$ python -q
>>> import numpy as np
>>> np.set_printoptions(suppress=True, linewidth=200)
>>> E = np.loadtxt("mat.csv", delimiter=",")
>>> E
array([[0., 9., 2., 7., 6., 6., 6., 0., 8., 0., 7.],
       [0., 0., 6., 6., 7., 4., 0., 0., 4., 1., 1.],
       [0., 0., 0., 5., 7., 3., 6., 2., 0., 6., 8.],
       [0., 0., 0., 0., 9., 8., 0., 2., 2., 1., 0.],
       [0., 0., 0., 0., 0., 3., 4., 8., 0., 8., 2.],
       [0., 0., 0., 0., 0., 0., 2., 0., 3., 0., 5.],
       [0., 0., 0., 0., 0., 0., 0., 8., 4., 1., 2.],
       [0., 0., 0., 0., 0., 0., 0., 0., 3., 7., 1.],
       [0., 0., 0., 0., 0., 0., 0., 0., 0., 5., 0.],
       [0., 0., 0., 0., 0., 0., 0., 0., 0., 0., 3.],
       [0., 0., 0., 0., 0., 0., 0., 0., 0., 0., 0.]])
>>> # triangular, det is the product of the diagonal
>>> np.round(E @ np.linalg.pinv(E) @ E, 1) + 0
array([[0., 9., 2., 7., 6., 6., 6., 0., 8., 0., 7.],
       [0., 0., 6., 6., 7., 4., 0., 0., 4., 1., 1.],
       [0., 0., 0., 5., 7., 3., 6., 2., 0., 6., 8.],
       [0., 0., 0., 0., 9., 8., 0., 2., 2., 1., 0.],
       [0., 0., 0., 0., 0., 3., 4., 8., 0., 8., 2.],
       [0., 0., 0., 0., 0., 0., 2., 0., 3., 0., 5.],
       [0., 0., 0., 0., 0., 0., 0., 8., 4., 1., 2.],
       [0., 0., 0., 0., 0., 0., 0., 0., 3., 7., 1.],
       [0., 0., 0., 0., 0., 0., 0., 0., 0., 5., 0.],
       [0., 0., 0., 0., 0., 0., 0., 0., 0., 0., 3.],
       [0., 0., 0., 0., 0., 0., 0., 0., 0., 0., 0.]])
>>> np.abs(np.diag(np.linalg.qr(E)[1])) > 1e-9
array([False, False, False, False, False, False, False, False, False, False, False])
>>> np.unique(E.round(6), axis=0).shape
(11, 11)
>>> np.allclose(E[:-1].T @ np.linalg.lstsq(E[:-1].T, E[-1])[0], E[-1])
True
>>> np.trace(E)
np.float64(0.0)
>>> np.round(np.sort(np.abs(np.linalg.eigvals(E))), 1)
array([0., 0., 0., 0., 0., 0., 0., 0., 0., 0., 0.])
>>> round(float(np.abs(np.linalg.eigvals(E)).max()), 1)
0.0
>>> E.inv()
Traceback (most recent call last):
  File "<python-input-12>", line 1, in <module>
    E.inv()
    ^^^^^
AttributeError: 'numpy.ndarray' object has no attribute 'inv'
>>> np.round(np.linalg.matrix_power(E, 2), 1)
array([[  0.,   0.,  54.,  64., 140., 116.,  48., 114.,  92., 122.,  79.],
       [  0.,   0.,   0.,  30.,  96.,  87.,  72.,  80.,  24., 118.,  85.],
       [  0.,   0.,   0.,   0.,  45.,  61.,  34., 114.,  49.,  81.,  61.],
       [  0.,   0.,   0.,   0.,   0.,  27.,  52.,  72.,  30.,  96.,  63.],
       [  0.,   0.,   0.,   0.,   0.,   0.,   6.,  32.,  49.,  60.,  55.],
       [  0.,   0.,   0.,   0.,   0.,   0.,   0.,  16.,   8.,  17.,   4.],
       [  0.,   0.,   0.,   0.,   0.,   0.,   0.,   0.,  24.,  76.,  11.],
       [  0.,   0.,   0.,   0.,   0.,   0.,   0.,   0.,   0.,  15.,  21.],
       [  0.,   0.,   0.,   0.,   0.,   0.,   0.,   0.,   0.,   0.,  15.],
       [  0.,   0.,   0.,   0.,   0.,   0.,   0.,   0.,   0.,   0.,   0.],
       [  0.,   0.,   0.,   0.,   0.,   0.,   0.,   0.,   0.,   0.,   0.]])
>>> F = np.loadtxt("x.csv", delimiter=",")
>>> F
array([[0., 0., 1., 0., 0., 0., 1., 0., 0., 0.],
       [0., 0., 0., 0., 0., 0., 1., 0., 0., 1.],
       [1., 0., 0., 0., 0., 0., 0., 0., 0., 0.],
       [0., 0., 0., 0., 0., 0., 0., 0., 0., 0.],
       [0., 0., 0., 0., 0., 1., 1., 0., 0., 0.],
       [0., 0., 0., 0., 1., 0., 0., 0., 1., 1.],
       [1., 1., 0., 0., 1., 0., 0., 0., 1., 0.],
       [0., 0., 0., 0., 0., 0., 0., 0., 0., 0.],
       [0., 0., 0., 0., 0., 1., 1., 0., 0., 1.],
       [0., 1., 0., 0., 0., 1., 0., 0., 1., 0.]])
>>> # rows 3 and 7 are equal
>>> r0 = np.array([0, 3, 1])
>>> np.polyval(r0, E[3])
array([ 1.,  1.,  1.,  1., 28., 25.,  1.,  7.,  7.,  4.,  1.])
>>> np.cross(E[3, :3], E[4, :3])
array([0., 0., 0.])
>>> np.convolve(E[3], r0)
array([ 0.,  0.,  0.,  0.,  0., 27., 33.,  8.,  6.,  8.,  5.,  1.,  0.])
>>> basis = np.array([[-1.3, 1.1, -0.3, -1.7, -1.1, -0.6, 0.9, 1.7, -0.1, 0.6, -2.0, 0.8],
...     [-2.3, -0.5, -2.5, 0.0, 0.7, 0.0, -0.5, 0.0, 0.2, -1.1, 0.3, 2.3]])
>>> rng = np.random.default_rng(437141)
>>> K = np.array([[1, 0],
...     [1, 2],
...     [2, 0],
...     [2, 2],
...     [0, 0],
...     [2, 0],
...     [0, 0],
...     [0, 2],
...     [1, 1],
...     [0, 0],
...     [1, 0],
...     [2, 2],
...     [0, 0],
...     [2, 2],
...     [1, 0],
...     [1, 1],
...     [2, 0],
...     [0, 1],
...     [0, 1],
...     [0, 0],
...     [1, 0],
...     [1, 1],
...     [0, 1],
...     [1, 1],
...     [1, 1],
...     [1, 1],
...     [2, 1],
...     [1, 2],
...     [2, 1],
...     [2, 2],
...     [0, 2],
...     [1, 1],
...     [1, 0],
...     [0, 2],
...     [1, 1]]) @ basis + 0.1 * rng.normal(size=(35, 12))
>>> K.round(1) + 0
array([[-1.4,  1. , -0.3, -2.1, -1. , -0.4,  1. ,  1.7, -0.1,  0.7, -1.8,  0.7],
       [-6. ,  0. , -5.3, -1.6,  0.5, -0.8,  0. ,  1.6,  0.2, -1.6, -1.4,  5.2],
       [-2.7,  2.1, -0.7, -3.6, -2.2, -1.3,  1.8,  3.5, -0.1,  1.2, -4. ,  1.6],
       [-7.2,  1.2, -5.6, -3.4, -0.8, -1.3,  0.8,  3.4,  0.2, -1. , -3.4,  6.2],
       [-0.1, -0.2,  0.1,  0.1,  0. , -0.1,  0. ,  0.1,  0.1, -0.2, -0.1,  0. ],
       [-2.6,  2.2, -0.7, -3.4, -2.1, -1.3,  1.6,  3.3, -0.3,  1.5, -3.9,  1.7],
       [ 0. ,  0. ,  0. ,  0. ,  0.1,  0.2,  0.1,  0.1, -0.2,  0. ,  0. ,  0. ],
       [-4.7, -1.1, -5. ,  0.1,  1.4, -0.1, -1.2,  0.2,  0.5, -2.1,  0.5,  4.6],
       [-3.5,  0.6, -2.9, -1.8, -0.5, -0.6,  0.3,  1.6,  0.1, -0.5, -1.8,  3.1],
       [-0.2,  0.1,  0. , -0.1,  0.1,  0. ,  0. ,  0. ,  0.3,  0. ,  0.1,  0.1],
       [-1.4,  1.3, -0.4, -1.6, -1.2, -0.6,  0.9,  1.8, -0.1,  0.7, -1.9,  0.9],
       [-6.9,  1.1, -5.7, -3.2, -0.7, -1.1,  0.8,  3.4,  0. , -0.9, -3.4,  6.1],
       [-0.3, -0.2, -0.2,  0. ,  0. ,  0. ,  0. , -0.2,  0.1,  0.1, -0.1,  0. ],
       [-7. ,  1.2, -5.7, -3.4, -0.9, -1.1,  0.7,  3.4,  0.1, -0.9, -3.3,  6.2],
       [-1.2,  1.1, -0.4, -1.8, -1.1, -0.7,  1. ,  1.7, -0.1,  0.6, -2. ,  0.9],
       [-3.7,  0.7, -2.6, -1.6, -0.3, -0.6,  0.4,  1.7,  0.3, -0.5, -1.8,  3.3],
       [-2.5,  2.2, -0.8, -3.7, -2.1, -1.3,  1.7,  3.4, -0.1,  1.2, -4.2,  1.5],
       [-2.2, -0.6, -2.7,  0. ,  0.7, -0.1, -0.5,  0. ,  0.2, -1.1,  0.3,  2.4],
       [-2.2, -0.4, -2.6,  0. ,  0.7,  0.1, -0.5,  0.1,  0.2, -1.4,  0.2,  2.3],
       [-0.1,  0.1,  0. , -0.1,  0.1, -0.1,  0.2, -0.3,  0.1,  0.1,  0. , -0.1],
       [-1.5,  1.1, -0.2, -1.9, -1. , -0.5,  1.2,  1.6, -0.1,  0.8, -2. ,  0.7],
       [-3.6,  0.6, -2.9, -1.4, -0.5, -0.7,  0.4,  1.7,  0. , -0.6, -1.7,  3. ],
       [-2.5, -0.5, -2.4,  0.1,  0.8,  0.1, -0.6,  0. ,  0.2, -1.1,  0.2,  2.3],
       [-3.7,  0.7, -2.7, -1.8, -0.3, -0.7,  0.3,  1.6,  0. , -0.5, -1.8,  3.1],
       [-3.6,  0.6, -2.8, -1.7, -0.4, -0.5,  0.3,  1.6,  0.1, -0.4, -1.7,  3.2],
       [-3.6,  0.5, -2.6, -1.7, -0.5, -0.7,  0.4,  1.5,  0. , -0.5, -1.7,  3.2],
       [-4.8,  1.8, -3. , -3.5, -1.5, -1.2,  1.2,  3.3, -0.1,  0.1, -3.7,  3.9],
       [-6. ,  0.2, -5.2, -1.8,  0.3, -0.6,  0. ,  1.6,  0.4, -1.6, -1.5,  5.4],
       [-4.9,  1.6, -3.2, -3.3, -1.5, -1.2,  1.2,  3.4,  0. ,  0. , -3.8,  4. ],
       [-7.3,  1.2, -5.7, -3.4, -0.8, -1.1,  0.9,  3.5,  0.1, -1.1, -3.3,  6.3],
       [-4.8, -1. , -5. , -0.1,  1.3, -0.1, -1. ,  0. ,  0.4, -2.3,  0.7,  4.6],
       [-3.7,  0.7, -2.9, -1.8, -0.4, -0.5,  0.4,  1.7,  0. , -0.5, -1.9,  3.2],
       [-1.3,  1.2, -0.3, -1.6, -1. , -0.8,  0.8,  1.7, -0.2,  0.5, -1.9,  0.9],
       [-4.4, -0.9, -5.1,  0.1,  1.5, -0.2, -1. ,  0.1,  0.3, -2.3,  0.9,  4.5],
       [-3.7,  0.6, -2.8, -1.5, -0.6, -0.6,  0.3,  1.7,  0.1, -0.6, -1.7,  3.2]])
>>> round(np.linalg.norm(K, 2) / np.linalg.norm(K), 1)
np.float64(0.9)
>>> [round(float(x), 1) for x in np.linalg.svd(K, compute_uv=False)[:3]]
[40.7, 16.5, 0.9]
>>> np.argsort(-np.linalg.norm(K, axis=0).round(6), kind="stable")[:3]
array([ 0, 11,  2])
